% ipython --no-banner

In [1]: import numpy as np

In [2]: from numpy import linalg as LA

In [3]: np.set_printoptions(precision=2, suppress=True, linewidth=140)

In [4]: A = np.diag(np.array([2, -3, -3, -3])) + 5 * np.eye(4, k=1) + 5 * np.eye(4, k=-1)

In [5]: A
Out[5]: 
array([[ 2.,  5.,  0.,  0.],
       [ 5., -3.,  5.,  0.],
       [ 0.,  5., -3.,  5.],
       [ 0.,  0.,  5., -3.]])

In [6]: B = A / LA.norm(A, axis=1, keepdims=True)

In [7]: G = B @ B.T

In [8]: (np.abs(G) > 0.9).astype(int)
Out[8]: 
array([[1, 0, 0, 0],
       [0, 1, 0, 0],
       [0, 0, 1, 0],
       [0, 0, 0, 1]])

In [9]: LA.norm(B, axis=1)
Out[9]: array([1., 1., 1., 1.])

In [10]: G[2]
Out[10]: array([ 0.6 , -0.51,  1.  , -0.67])

In [11]: Q, _ = LA.qr(np.array([[1.0, -0.3, 0.0], [1.4, 1.8, -0.2], [0.1, 0.9, 0.7]]))

In [12]: arr = Q[:, :3]

In [13]: arr
Out[13]: 
array([[-0.58,  0.7 ,  0.41],
       [-0.81, -0.46, -0.35],
       [-0.06, -0.54,  0.84]])

In [14]: # orthonormal columns

In [15]: LA.eigvals(arr)
Out[15]: array([-0.6+0.8j, -0.6-0.8j,  1. +0.j ])

In [16]: round(np.einsum("ii->", arr), 2)
Out[16]: np.float64(-0.2)

In [17]: np.poly(arr)
Out[17]: array([ 1. ,  0.2, -0.2, -1. ])

In [18]: vec = np.array([3, 2, 1, 1])

In [19]: y = A @ vec

In [20]: y
Out[20]: array([16., 14., 12.,  2.])

In [21]: LA.solve(A, A[:, 3])
Out[21]: array([0., 0., 0., 1.])

In [22]: LA.solve(A, -3 * y)
Out[22]: array([-9., -6., -3., -3.])

In [23]: LA.solve(A, y)
Out[23]: array([3., 2., 1., 1.])

In [24]: vec = np.array([3, 3, 2])

In [25]: [p for p in range(1, 25) if np.allclose(LA.matrix_power(arr, p), np.eye(3))]
Out[25]: []

In [26]: W0 = np.array([[-2, -2, -2, -2, -2, -2, -2],
    ...:     [-2, -4, -4, -4, -4, -4, -4],
    ...:     [-2, -4, -6, -6, -6, -6, -6],
    ...:     [-2, -4, -6, -8, -8, -8, -8],
    ...:     [-2, -4, -6, -8, -10, -10, -10],
    ...:     [-2, -4, -6, -8, -10, -12, -12],
    ...:     [-2, -4, -6, -8, -10, -12, -14]])

In [27]: # symmetric

In [28]: ev, V = LA.eigh(W0)

In [29]: LA.eigvalsh(W0 + 3 * np.eye(7))
Out[29]: array([-42.76,  -2.24,   1.  ,   1.88,   2.24,   2.4 ,   2.48])

In [30]: ev.sum(), np.trace(W0)
Out[30]: (np.float64(-56.0), np.int64(-56))

In [31]: ev
Out[31]: array([-45.76,  -5.24,  -2.  ,  -1.12,  -0.76,  -0.6 ,  -0.52])

In [32]: np.unique(ev.round(6) + 0, return_counts=True)[1]
Out[32]: array([1, 1, 1, 1, 1, 1, 1])

In [33]: np.round(V.T @ W0 @ V, 2) + 0
Out[33]: 
array([[-45.76,   0.  ,   0.  ,   0.  ,   0.  ,   0.  ,   0.  ],
       [  0.  ,  -5.24,   0.  ,   0.  ,   0.  ,   0.  ,   0.  ],
       [  0.  ,   0.  ,  -2.  ,   0.  ,   0.  ,   0.  ,   0.  ],
       [  0.  ,   0.  ,   0.  ,  -1.12,   0.  ,   0.  ,   0.  ],
       [  0.  ,   0.  ,   0.  ,   0.  ,  -0.76,   0.  ,   0.  ],
       [  0.  ,   0.  ,   0.  ,   0.  ,   0.  ,  -0.6 ,   0.  ],
       [  0.  ,   0.  ,   0.  ,   0.  ,   0.  ,   0.  ,  -0.52]])
